$ python -q
>>> import numpy as np
>>> np.set_printoptions(precision=2, suppress=True, linewidth=200, floatmode="fixed")
>>> rd = lambda a: np.round(a, 2) + 0
>>> B = np.array([[2, 1, 1, 1, 1, 3],
...     [2, 3, 2, 2, 2, 3],
...     [3, 3, 1, 3, 0, 2],
...     [1, 1, 1, 2, 2, 1],
...     [0, 0, 0, 2, 0, 1],
...     [2, 2, 1, 2, 1, 3]])
>>> C = np.array([[5]])
>>> M = np.block([[B, np.zeros((6, 1))], [np.zeros((1, 6)), C]])
>>> M
array([[2.00, 1.00, 1.00, 1.00, 1.00, 3.00, 0.00],
       [2.00, 3.00, 2.00, 2.00, 2.00, 3.00, 0.00],
       [3.00, 3.00, 1.00, 3.00, 0.00, 2.00, 0.00],
       [1.00, 1.00, 1.00, 2.00, 2.00, 1.00, 0.00],
       [0.00, 0.00, 0.00, 2.00, 0.00, 1.00, 0.00],
       [2.00, 2.00, 1.00, 2.00, 1.00, 3.00, 0.00],
       [0.00, 0.00, 0.00, 0.00, 0.00, 0.00, 5.00]])
>>> vec = np.array([-3, 3, 0, 3, 2, 5, 5])
>>> y = M @ vec
>>> c, lr = np.zeros(7), 1 / np.linalg.norm(M, 2) ** 2
>>> for i in range(20):
...     c -= lr * M.T @ (M @ c - y)
...     if i % 5 == 0: print(i, round(np.linalg.norm(M @ c - y), 2))
... 
0 20.61
5 8.19
10 5.67
15 4.9
>>> print(rd(np.linalg.cond(M)))
50.75
>>> u = np.array([-1, 3, -2])
>>> np.cross(M[4, :3], M[3, :3])
array([0.00, 0.00, 0.00])
>>> np.array([np.convolve(row, u, "same") for row in M])
array([[ 5.00, -2.00,  0.00,  0.00, -2.00,  7.00, -6.00],
       [ 3.00,  3.00, -2.00,  0.00, -1.00,  5.00, -6.00],
       [ 6.00,  2.00, -6.00,  7.00, -8.00,  6.00, -4.00],
       [ 2.00,  0.00, -1.00,  2.00,  1.00, -1.00, -2.00],
       [ 0.00,  0.00, -2.00,  6.00, -5.00,  3.00, -2.00],
       [ 4.00,  1.00, -3.00,  3.00, -4.00,  7.00, -6.00],
       [ 0.00,  0.00,  0.00,  0.00,  0.00, -5.00, 15.00]])
>>> B = M / np.linalg.norm(M, axis=1, keepdims=True)
>>> cov = B @ B.T
>>> np.argwhere(np.triu(np.abs(cov) > 0.95, 1))
array([[0, 5],
       [1, 5]])
>>> (np.abs(cov) > 0.9).astype(int)
array([[1, 1, 0, 0, 0, 1, 0],
       [1, 1, 0, 0, 0, 1, 0],
       [0, 0, 1, 0, 0, 1, 0],
       [0, 0, 0, 1, 0, 0, 0],
       [0, 0, 0, 0, 1, 0, 0],
       [1, 1, 1, 0, 0, 1, 0],
       [0, 0, 0, 0, 0, 0, 1]])
>>> rd(np.degrees(np.arccos(np.clip(cov[1, 4], -1, 1))))
np.float64(57.53)
>>> (cov - 2 * np.eye(7)).round(6).argmax(axis=1)
array([5, 5, 5, 1, 5, 1, 0])
